$ python -q
>>> import numpy as np
>>> from numpy import linalg as LA
>>> np.set_printoptions(precision=2, suppress=True, linewidth=160)
>>> rnd = lambda a: np.round(a, 2) + 0
>>> Y = np.array([[5, 1], [5, 3], [2, 3]])
>>> mat = np.tile(Y, (2, 3))
>>> mat
array([[5, 1, 5, 1, 5, 1],
       [5, 3, 5, 3, 5, 3],
       [2, 3, 2, 3, 2, 3],
       [5, 1, 5, 1, 5, 1],
       [5, 3, 5, 3, 5, 3],
       [2, 3, 2, 3, 2, 3]])
>>> rk = LA.matrix_rank(mat)
>>> print(rk)
2
>>> null = LA.svd(mat)[2][rk:].T
>>> null.shape
(6, 4)
>>> [int(LA.matrix_rank(np.delete(mat, i, axis=0))) for i in range(6)]
[2, 2, 2, 2, 2, 2]
>>> [int(LA.matrix_rank(mat[:, :j + 1])) for j in range(6)]
[1, 2, 2, 2, 2, 2]
>>> np.allclose(mat @ null, 0)
True
>>> LA.matrix_rank(mat.T @ mat), LA.matrix_rank(mat @ mat.T)
(np.int64(2), np.int64(2))
>>> mat.sum(axis=0)
array([24, 14, 24, 14, 24, 14])
>>> np.zeros(6, 6)
Traceback (most recent call last):
  File "<python-input-16>", line 1, in <module>
    np.zeros(6, 6)
    ~~~~~~~~^^^^^^
TypeError: Cannot interpret '6' as a data type
>>> print(np.diff(mat, axis=0))
[[ 0  2  0  2  0  2]
 [-3  0 -3  0 -3  0]
 [ 3 -2  3 -2  3 -2]
 [ 0  2  0  2  0  2]
 [-3  0 -3  0 -3  0]]
>>> np.abs(mat).max()
np.int64(5)
>>> mat.sum(axis=1)
array([18, 24, 15, 18, 24, 15])
>>> LA.rank(mat)
Traceback (most recent call last):
  File "<python-input-20>", line 1, in <module>
    LA.rank(mat)
    ^^^^^^^
AttributeError: module 'numpy.linalg' has no attribute 'rank'
>>> LA.matrix_rank(mat)
np.int64(2)
>>> np.unravel_index(np.abs(mat).argmax(), mat.shape)
(np.int64(0), np.int64(0))
